% python3 -q
>>> import numpy as np
>>> from numpy import linalg as LA
>>> np.set_printoptions(precision=1, suppress=True, linewidth=120)
>>> B = np.array([[2, 1, 2], [0, 0, 0], [2, 1, 2]])
>>> basis = np.array([[4]])
>>> E = np.block([[B, np.array([[1], [4], [-6]])], [np.zeros((1, 3)), basis]])
>>> print(E)
[[ 2.  1.  2.  1.]
 [ 0.  0.  0.  4.]
 [ 2.  1.  2. -6.]
 [ 0.  0.  0.  4.]]
>>> # rows 1 and 3 are equal
>>> U, sv, vt = LA.svd(E)
>>> print(np.argmax(sv[:-1] / (sv[1:] + 1e-6)) + 1)
2
>>> B = U[:, :2] @ np.diag(sv[:2]) @ vt[:2]
>>> print(B.round(1) + 0)
[[ 2.  1.  2.  1.]
 [ 0.  0.  0.  4.]
 [ 2.  1.  2. -6.]
 [ 0.  0.  0.  4.]]
>>> print(round(float(LA.norm(E - B) / LA.norm(E)), 1))
0.0
>>> print(LA.matrix_rank(E, rtol=0.05))
2
>>> B = np.array([[4, -2], [-1, -3], [-2, -4], [3, -4]])
>>> print(np.einsum("ik,kj->ij", E, B))
[[  6. -19.]
 [ 12. -16.]
 [-15.   9.]
 [ 12. -16.]]
>>> print(np.vstack([E, B.T]).shape)
(6, 4)
>>> print([round(float(x), 1) for x in LA.svd(E, compute_uv=False)[:3]])
[8.5, 3.7, 0.0]
>>> print(round(float(LA.norm(E, 2) / LA.norm(E)), 1))
0.9
>>> print(LA.cond(E) > 100)
True
>>> print(np.argsort(-LA.norm(E, axis=0).round(6), kind="stable")[:3])
[3 0 2]
>>> print(np.abs(np.diag(LA.qr(E)[1])) > 1e-9)
[ True False False  True]
>>> print(np.round(E @ LA.pinv(E) @ E, 1) + 0)
[[ 2.  1.  2.  1.]
 [ 0.  0.  0.  4.]
 [ 2.  1.  2. -6.]
 [ 0.  0.  0.  4.]]
>>> print(LA.lstsq(E[:-1].T, E[-1])[2])
2
>>> U, sv, vt = LA.svd(E)
>>> evecs = vt[:(sv > 1e-8).sum()]
>>> rng = np.random.default_rng(4139)
>>> x = E[2] + -1 * E[1] + rng.integers(2) * np.eye(4)[0]
>>> print(x)
[  3.   1.   2. -10.]
>>> print(round(LA.norm(x - evecs.T @ evecs @ x), 1))
0.7
>>> print(np.allclose(evecs.T @ evecs @ x, x))
False
